$ python -q
>>> import numpy as np
>>> np.set_printoptions(suppress=True, linewidth=140)
>>> X = np.loadtxt("test17.csv", delimiter=",")
>>> X
array([[25.,  0., 10.],
       [ 0., 33., 22.],
       [10., 22., 28.]])
>>> x0 = np.ones(3)
>>> for _ in range(7):
...     x0 = X @ x0
...     x0 /= np.linalg.norm(x0)
...     print(round(x0 @ X @ x0, 2))
... 
53.31
54.0
54.17
54.21
54.22
54.22
54.22
>>> x0.round(2)
array([0.23, 0.7 , 0.68])
>>> C2 = X.T @ X
>>> (X @ X.T).shape
(3, 3)
>>> np.round(np.linalg.eigvalsh(C2)[::-1], 2)
array([2940.35,  696.71,   28.94])
>>> np.trace(C2), (X ** 2).sum()
(np.float64(3666.0), np.float64(3666.0))
>>> np.allclose(C2, C2.T)
True
>>> round(np.linalg.det(X.T), 2)
np.float64(7700.0)
>>> np.round(np.poly(X), 2)
array([    1.,   -86.,  1865., -7700.])
>>> np.einsum("ij,ji->", X, X)
np.float64(3666.0)
>>> np.round(np.linalg.det(2 * X), 2), round(np.linalg.det(X), 2)
(np.float64(61600.0), np.float64(7700.0))
>>> np.kron(np.eye(2, dtype=int), X)
array([[25.,  0., 10.,  0.,  0.,  0.],
       [ 0., 33., 22.,  0.,  0.,  0.],
       [10., 22., 28.,  0.,  0.,  0.],
       [ 0.,  0.,  0., 25.,  0., 10.],
       [ 0.,  0.,  0.,  0., 33., 22.],
       [ 0.,  0.,  0., 10., 22., 28.]])
>>> np.einsum("ii->", X)
np.float64(86.0)
>>> hat = np.triu(np.array([[1, -1, -5], [3, 2, -4], [4, -3, 1]]), 1) + np.eye(3)
>>> A2 = hat @ X @ np.linalg.inv(hat)
>>> np.round(np.poly(A2), 2)
array([    1.,   -86.,  1865., -7700.])
>>> hat @ X - X @ hat
array([[ -50., -118.,  -37.],
       [ -40.,  -88.,   20.],
       [   0.,   10.,  138.]])
>>> A2
array([[ -25., -168., -949.],
       [ -40.,  -95., -670.],
       [  10.,   32.,  206.]])
>>> round(np.linalg.det(A2), 2)
np.float64(7700.0)
>>> np.trace(A2), np.trace(X)
(np.float64(86.0), np.float64(86.0))
>>> Lm = np.linalg.cholesky(X)
>>> np.linalg.eigvalsh(X).min() > 0
np.True_
>>> m1 = np.load("a.npy")
>>> m1
array([[0.38, 0.62],
       [0.47, 0.53]])
>>> O = m1.astype(float).copy()
>>> for j in range(2):
...     O[:, j] -= O[:, :j] @ (O[:, :j].T @ O[:, j])
...     O[:, j] /= np.linalg.norm(O[:, j])
... 
>>> np.round(O.T @ m1, 2) + 0
array([[0.6 , 0.8 ],
       [0.  , 0.15]])
>>> np.round(O.T @ O, 2) + 0
array([[1., 0.],
       [0., 1.]])
>>> O.round(2)
array([[ 0.63,  0.78],
       [ 0.78, -0.63]])
>>> x0 = np.array([2, 1])
>>> y = O @ x0
>>> y.round(2)
array([2.04, 0.93])
>>> np.round(np.linalg.solve(O, y + O[:, 0]), 2)
array([3., 1.])
>>> np.round(np.linalg.solve(O, y), 2)
array([2., 1.])
>>> w, vecs = np.linalg.eig(m1)
>>> np.round(m1 @ vecs[:, 0] - w[0] * vecs[:, 0], 2) + 0
array([0., 0.])
>>> np.round(np.sort(np.linalg.eigvals(m1 @ m1)), 2)
array([0.01, 1.  ])
>>> mat = np.load("m.npy")
>>> mat
array([[ -0.3,   0.1,   1. ],
       [  0.9,   0.5,   0.3],
       [ -0.3,   0.1,  -0.2],
       [  1.7,  -0.4,   0. ],
       [ -0.7,  -2. ,  -0.5],
       [  2.2,  -0.4,   0.7],
       [  0.6,  -1.2,  -0.7],
       [ 34. ,   2. , -18. ],
       [  0.2,   0. ,  -0.7],
       [  0.5,   0.9,   2. ],
       [ -0.3,  -0.3,   2.1],
       [  1.1,   0.6,  -0.4],
       [  0.6,   0.3,   0.6],
       [ -0.2,  -0.6,  -0.1],
       [ -1. ,  -1.3,   0.7],
       [  1.2,  -0.7,  -0.1],
       [ -0.2,   1. ,  -1.8],
       [  0.2,   1.3,  -0.9],
       [ -2. ,  -1.7,   0.2],
       [  0.3,  -0.9,  -1.1],
       [ -0.6,   1.6,  -0.8],
       [ -0.4,  -1.2,  -0.6],
       [ -0.9,   0.7,   1.9],
       [ -0.2,   0.4,  -0.3]])
>>> A2 = np.c_[mat[:, :1] @ np.array([[2]]), np.array([3, 0, -1, -2, 3, -2, -3, 1, -2, -1, 0, 3, -1, -3, 2, 1, 1, 2, -3, -1, -2, 0, -1, 0])]
>>> A2
array([[-0.6,  3. ],
       [ 1.8,  0. ],
       [-0.6, -1. ],
       [ 3.4, -2. ],
       [-1.4,  3. ],
       [ 4.4, -2. ],
       [ 1.2, -3. ],
       [68. ,  1. ],
       [ 0.4, -2. ],
       [ 1. , -1. ],
       [-0.6,  0. ],
       [ 2.2,  3. ],
       [ 1.2, -1. ],
       [-0.4, -3. ],
       [-2. ,  2. ],
       [ 2.4,  1. ],
       [-0.4,  1. ],
       [ 0.4,  2. ],
       [-4. , -3. ],
       [ 0.6, -1. ],
       [-1.2, -2. ],
       [-0.8,  0. ],
       [-1.8, -1. ],
       [-0.4,  0. ]])
>>> np.round(np.linalg.norm(np.linalg.qr(mat)[0].T @ A2, axis=0) ** 2 / ((A2 ** 2).sum(axis=0) + 1e-12), 2)
array([1.  , 0.03])
>>> np.linalg.matrix_rank(np.c_[mat, A2])
np.int64(4)
>>> np.round(np.linalg.lstsq(mat, A2[:, 0])[0], 2) + 0
array([2., 0., 0.])
>>> np.round(np.linalg.norm(A2 - mat @ np.linalg.lstsq(mat, A2)[0], axis=0), 2) + 0
array([0.  , 9.15])
